In [1]: import numpy as np

In [2]: from numpy import linalg as LA

In [3]: np.set_printoptions(precision=3, suppress=True, linewidth=160, sign=" ")

In [4]: rd = lambda a: np.round(a, 3) + 0

In [5]: mat = np.load("x.npy")

In [6]: print(mat)
[[ 0.6  0.1 -1.3  6.  -0.2 -2.1 -0.5  0.5 -0.2 -0.6  0.1]
 [ 0.3 -1.2  0.8 -2.  -0.7 -0.7 -1.3 -0.7  1.1  1.   0. ]
 [-0.5  2.1  0.7  4.  -0.8  0.9  0.9  2.1  0.4  0.9  1.2]
 [ 0.9 -0.5  2.   3.   0.   0.1 -0.3  0.  -0.8 -0.2  1. ]]

In [7]: r0 = np.array([-1, 2, 0])

In [8]: print(np.cross(mat[0, :3], mat[3, :3]))
[-0.45 -2.37 -0.39]

In [9]: print(rd(np.convolve(mat[0], r0)))
[-0.6  1.1  1.5 -8.6 12.2  1.7 -3.7 -1.5  1.2  0.2 -1.3  0.2  0. ]

In [10]: t3 = np.stack([mat, 3 * mat, mat[::-1]])

In [11]: print(LA.matrix_rank(t3.reshape(3, -1)))
2

In [12]: print(rd(LA.norm(t3, axis=(1, 2))))
[ 10.051  30.154  10.051]

In [13]: th = np.radians(15)

In [14]: r_ = np.eye(11)

In [15]: r_[7, 7] = r_[9, 9] = np.cos(th)

In [16]: r_[7, 9], r_[9, 7] = -np.sin(th), np.sin(th)

In [17]: print(rd(r_))
[[ 1.     0.     0.     0.     0.     0.     0.     0.     0.     0.     0.   ]
 [ 0.     1.     0.     0.     0.     0.     0.     0.     0.     0.     0.   ]
 [ 0.     0.     1.     0.     0.     0.     0.     0.     0.     0.     0.   ]
 [ 0.     0.     0.     1.     0.     0.     0.     0.     0.     0.     0.   ]
 [ 0.     0.     0.     0.     1.     0.     0.     0.     0.     0.     0.   ]
 [ 0.     0.     0.     0.     0.     1.     0.     0.     0.     0.     0.   ]
 [ 0.     0.     0.     0.     0.     0.     1.     0.     0.     0.     0.   ]
 [ 0.     0.     0.     0.     0.     0.     0.     0.966  0.    -0.259  0.   ]
 [ 0.     0.     0.     0.     0.     0.     0.     0.     1.     0.     0.   ]
 [ 0.     0.     0.     0.     0.     0.     0.     0.259  0.     0.966  0.   ]
 [ 0.     0.     0.     0.     0.     0.     0.     0.     0.     0.     1.   ]]

In [18]: B = mat @ r_.T

In [19]: print(rd(np.abs(B - mat).max(axis=0)))
[ 0.     0.     0.     0.     0.     0.     0.     0.304  0.     0.513  0.   ]

In [20]: print(rd(LA.det(r_)), rd(np.trace(r_)))
1.0 10.932

In [21]: print(rd(r_ @ r_))
[[ 1.     0.     0.     0.     0.     0.     0.     0.     0.     0.     0.   ]
 [ 0.     1.     0.     0.     0.     0.     0.     0.     0.     0.     0.   ]
 [ 0.     0.     1.     0.     0.     0.     0.     0.     0.     0.     0.   ]
 [ 0.     0.     0.     1.     0.     0.     0.     0.     0.     0.     0.   ]
 [ 0.     0.     0.     0.     1.     0.     0.     0.     0.     0.     0.   ]
 [ 0.     0.     0.     0.     0.     1.     0.     0.     0.     0.     0.   ]
 [ 0.     0.     0.     0.     0.     0.     1.     0.     0.     0.     0.   ]
 [ 0.     0.     0.     0.     0.     0.     0.     0.866  0.    -0.5    0.   ]
 [ 0.     0.     0.     0.     0.     0.     0.     0.     1.     0.     0.   ]
 [ 0.     0.     0.     0.     0.     0.     0.     0.5    0.     0.866  0.   ]
 [ 0.     0.     0.     0.     0.     0.     0.     0.     0.     0.     1.   ]]

In [22]: print(rd(LA.det(r_)))
1.0
